$ python -q
>>> import numpy as np
>>> np.set_printoptions(precision=3, suppress=True, linewidth=140)
>>> rng = np.random.default_rng(961)
>>> idx = rng.integers(0, 3, 5)
>>> M = np.array([[2, -8, -5, 6, 5],
...     [3, 3, 3, -3, 9],
...     [5, -8, 1, 7, 3],
...     [7, -9, 1, -3, -5],
...     [-2, 4, 9, -2, -2]]) * (idx[:, None] == idx)
>>> M
array([[ 2,  0,  0,  6,  5],
       [ 0,  3,  0,  0,  0],
       [ 0,  0,  1,  0,  0],
       [ 7,  0,  0, -3, -5],
       [-2,  0,  0, -2, -2]])
>>> blk = np.stack([M, 2 * M, M[::-1]])
>>> np.einsum("bij,cij->bc", blk, blk)
array([[ 170,  340,  -51],
       [ 340,  680, -102],
       [ -51, -102,  170]])
>>> np.linalg.det(blk)
array([ 108., 3456.,  108.])
>>> np.linalg.matrix_rank(blk)
array([5, 5, 5])
>>> q, r_ = np.linalg.qr(M)
>>> np.trace(q @ q.T)
np.float64(5.0)
>>> q
array([[-0.265,  0.   ,  0.   ,  0.886,  0.38 ],
       [-0.   ,  1.   ,  0.   ,  0.   ,  0.   ],
       [-0.   , -0.   ,  1.   ,  0.   ,  0.   ],
       [-0.927, -0.   , -0.   , -0.342,  0.152],
       [ 0.265, -0.   , -0.   , -0.312,  0.912]])
>>> round(float(abs(r_[0, 0])), 3), round(float(np.linalg.norm(M[:, 0])), 3)
(7.55, 7.55)
>>> u = np.array([-1, -3, 0])
>>> np.correlate(q[1], q[2], "full")
array([0., 0., 0., 1., 0., 0., 0., 0., 0.])
>>> np.allclose(M, M.T)
False
>>> round(np.linalg.det(M), 3)
np.float64(108.0)
>>> vec = np.array([3, 1, 1, 1, 2])
>>> a = np.maximum(M @ vec, 0)
>>> np.tanh(M @ vec)
array([ 1.   ,  0.995,  0.762,  1.   , -1.   ])
>>> np.flatnonzero(a > 1e-9)
array([0, 1, 2, 3])
>>> np.maximum(M @ (3 * vec), 0)
array([66,  9,  3, 24,  0])
>>> np.maximum(M @ vec, 0) - np.maximum(-M @ vec, 0)
array([ 22,   3,   1,   8, -12])
>>> a
array([22,  3,  1,  8,  0])
>>> E = np.load("a.npy")
>>> E
array([[ 5,  0,  0,  0,  0,  0,  0],
       [-6,  7,  0,  0,  0,  0,  0],
       [-8,  2,  9,  0,  0,  0,  0],
       [ 6,  8,  4,  9,  0,  0,  0],
       [ 2, -1,  0, -6,  4,  0,  0],
       [-3,  2,  1,  5, -4,  5,  0],
       [-8,  2,  1,  7,  9, -3,  3]])
>>> np.linalg.matrix_rank(E, rtol=0.1)
np.int64(6)
>>> [round(float(x), 3) for x in np.linalg.svd(E, compute_uv=False)[:3]]
[18.625, 14.743, 11.191]
>>> u = np.array([0, 2])
>>> np.polyval(u, E[4])
array([2, 2, 2, 2, 2, 2, 2])
>>> np.correlate(E[4], E[2], "full")
array([  0,   0,   0,   0,  18,  -5, -18, -46,  24,  56, -32,   0,   0])
>>> np.array([np.convolve(row, u, "same") for row in E])
array([[  0,  10,   0,   0,   0,   0,   0],
       [  0, -12,  14,   0,   0,   0,   0],
       [  0, -16,   4,  18,   0,   0,   0],
       [  0,  12,  16,   8,  18,   0,   0],
       [  0,   4,  -2,   0, -12,   8,   0],
       [  0,  -6,   4,   2,  10,  -8,  10],
       [  0, -16,   4,   2,  14,  18,  -6]])
>>> def softmax(z):
...     e = np.exp(z - z.max(axis=-1, keepdims=True))
...     return e / e.sum(axis=-1, keepdims=True)
... 
>>> np.round(softmax(E[2] + -2), 3) + 0
array([0.   , 0.001, 0.999, 0.   , 0.   , 0.   , 0.   ])
>>> S = E @ E.T / np.sqrt(7)
>>> softmax(S).round(6).argmax(axis=1)
array([3, 1, 2, 3, 4, 5, 6])
>>> np.round(softmax(S), 3) + 0
array([[0.131, 0.   , 0.   , 0.868, 0.   , 0.   , 0.   ],
       [0.   , 1.   , 0.   , 0.   , 0.   , 0.   , 0.   ],
       [0.   , 0.   , 1.   , 0.   , 0.   , 0.   , 0.   ],
       [0.   , 0.   , 0.   , 1.   , 0.   , 0.   , 0.   ],
       [0.   , 0.   , 0.   , 0.   , 1.   , 0.   , 0.   ],
       [0.   , 0.   , 0.   , 0.   , 0.   , 1.   , 0.   ],
       [0.   , 0.   , 0.   , 0.   , 0.   , 0.   , 1.   ]])
>>> data = np.load("run16.npy")
>>> data
array([[-2.682, -3.318,  3.318,  2.318,  2.682, -2.682],
       [-1.195, -4.805,  4.805,  3.805,  1.195, -1.195],
       [-3.418, -2.582,  2.582,  1.582,  3.418, -3.418],
       [-1.636, -4.364,  4.364,  3.364,  1.636, -1.636],
       [-2.088, -3.912,  3.912,  2.912,  2.088, -2.088],
       [-2.138, -3.862,  3.862,  2.862,  2.138, -2.138],
       [-2.975, -3.025,  3.025,  2.025,  2.975, -2.975],
       [-3.934, -2.066,  2.066,  1.066,  3.934, -3.934],
       [-2.858, -3.142,  3.142,  2.142,  2.858, -2.858],
       [-2.735, -3.265,  3.265,  2.265,  2.735, -2.735],
       [-2.079, -3.921,  3.921,  2.921,  2.079, -2.079],
       [-1.612, -4.388,  4.388,  3.388,  1.612, -1.612],
       [-4.483, -1.517,  1.517,  0.517,  4.483, -4.483],
       [-4.108, -1.892,  1.892,  0.892,  4.108, -4.108],
       [-2.815, -3.185,  3.185,  2.185,  2.815, -2.815],
       [-2.989, -3.011,  3.011,  2.011,  2.989, -2.989],
       [-2.131, -3.869,  3.869,  2.869,  2.131, -2.131],
       [-3.473, -2.527,  2.527,  1.527,  3.473, -3.473],
       [-3.076, -2.924,  2.924,  1.924,  3.076, -3.076],
       [-3.304, -2.696,  2.696,  1.696,  3.304, -3.304],
       [-2.65 , -3.35 ,  3.35 ,  2.35 ,  2.65 , -2.65 ],
       [-5.334, -0.666,  0.666, -0.334,  5.334, -5.334],
       [-2.643, -3.357,  3.357,  2.357,  2.643, -2.643],
       [-1.906, -4.094,  4.094,  3.094,  1.906, -1.906],
       [-3.136, -2.864,  2.864,  1.864,  3.136, -3.136]])
>>> rank = np.linalg.matrix_rank(data)
>>> rank
np.int64(2)
>>> null = np.linalg.svd(data)[2][rank:].T
>>> [int(np.linalg.matrix_rank(np.delete(data, i, axis=0))) for i in range(25)]
[2, 2, 2, 2, 2, 2, 2, 2, 2, 2, 2, 2, 2, 2, 2, 2, 2, 2, 2, 2, 2, 2, 2, 2, 2]
>>> [int(np.linalg.matrix_rank(data[:i])) for i in range(1, len(data) + 1)]
[1, 2, 2, 2, 2, 2, 2, 2, 2, 2, 2, 2, 2, 2, 2, 2, 2, 2, 2, 2, 2, 2, 2, 2, 2]
>>> np.linalg.matrix_rank(data.T @ data), np.linalg.matrix_rank(data @ data.T)
(np.int64(2), np.int64(2))
